$ python -q
>>> import numpy as np
>>> np.set_printoptions(suppress=True, linewidth=120)
>>> rnd = lambda a: np.round(a, 2) + 0
>>> X = np.load("data.npy")
>>> print(X)
[[-7.  0.  0.]
 [ 0. -7.  0.]
 [ 0.  0. -7.]]
>>> print(X @ X)
[[49.  0.  0.]
 [ 0. 49.  0.]
 [ 0.  0. 49.]]
>>> print(np.flatnonzero(np.linalg.matrix_power((X != 0) + (X.T != 0) + np.eye(3), 3)[2]))
[2]
>>> print((np.linalg.matrix_power((X != 0) + (X.T != 0) + np.eye(3), 3) > 0).astype(int))
[[1 0 0]
 [0 1 0]
 [0 0 1]]
>>> evals, V = np.linalg.eigh(X)
>>> x = np.array([0, -4, -4])
>>> print(x @ X @ x)
-224.0
>>> print(V * np.abs(evals) @ V.T)
[[7. 0. 0.]
 [0. 7. 0.]
 [0. 0. 7.]]
>>> print(V * np.maximum(evals, 0) @ V.T)
[[0. 0. 0.]
 [0. 0. 0.]
 [0. 0. 0.]]
>>> M = np.loadtxt("layer16.csv", delimiter=",")
>>> print(M)
[[ 3. -1. -8.]
 [ 4.  0. -7.]
 [ 6.  2. -5.]]
>>> # rank 2
>>> evals, V = np.linalg.eig(X)
>>> print(rnd(np.sort(np.linalg.eigvals(X @ X))))
[49. 49. 49.]
>>> print(rnd(np.sort(np.linalg.eigvals(X.T))))
[-7. -7. -7.]
>>> left, sig, vt = np.linalg.svd(M)
>>> V = vt[:(sig > 1e-8).sum()]
>>> rng = np.random.default_rng(409)
>>> x = M[2] + 3 * M[0] + rng.integers(2) * np.eye(3)[1]
>>> print(x)
[ 15.  -1. -29.]
>>> print(rnd(np.linalg.norm(x - V.T @ V @ x)))
0.0
>>> print(rnd(V.T @ V))
[[ 0.74  0.41 -0.15]
 [ 0.41  0.35  0.24]
 [-0.15  0.24  0.91]]
>>> M2 = M + rng.integers(-2, 3, (3, 2)) @ rng.integers(-2, 3, (2, 3))
>>> print(M2)
[[ 1. -2. -6.]
 [ 6. -5. -3.]
 [ 4. -2.  0.]]
>>> print(rnd(np.linalg.svd(M2 - M, compute_uv=False)))
[9.26 3.64 0.  ]
>>> print(M2 - M)
[[-2. -1.  2.]
 [ 2. -5.  4.]
 [-2. -4.  5.]]
>>> print(np.linalg.matrix_rank(M, rtol=0.1))
2
>>> print(np.argsort(-np.linalg.norm(M, axis=0).round(6), kind="stable")[:3])
[2 0 1]
>>> print(np.linalg.cond(M) > 100)
True
>>> print([round(float(x), 2) for x in np.linalg.svd(M, compute_uv=False)[:3]])
[13.8, 3.7, 0.0]
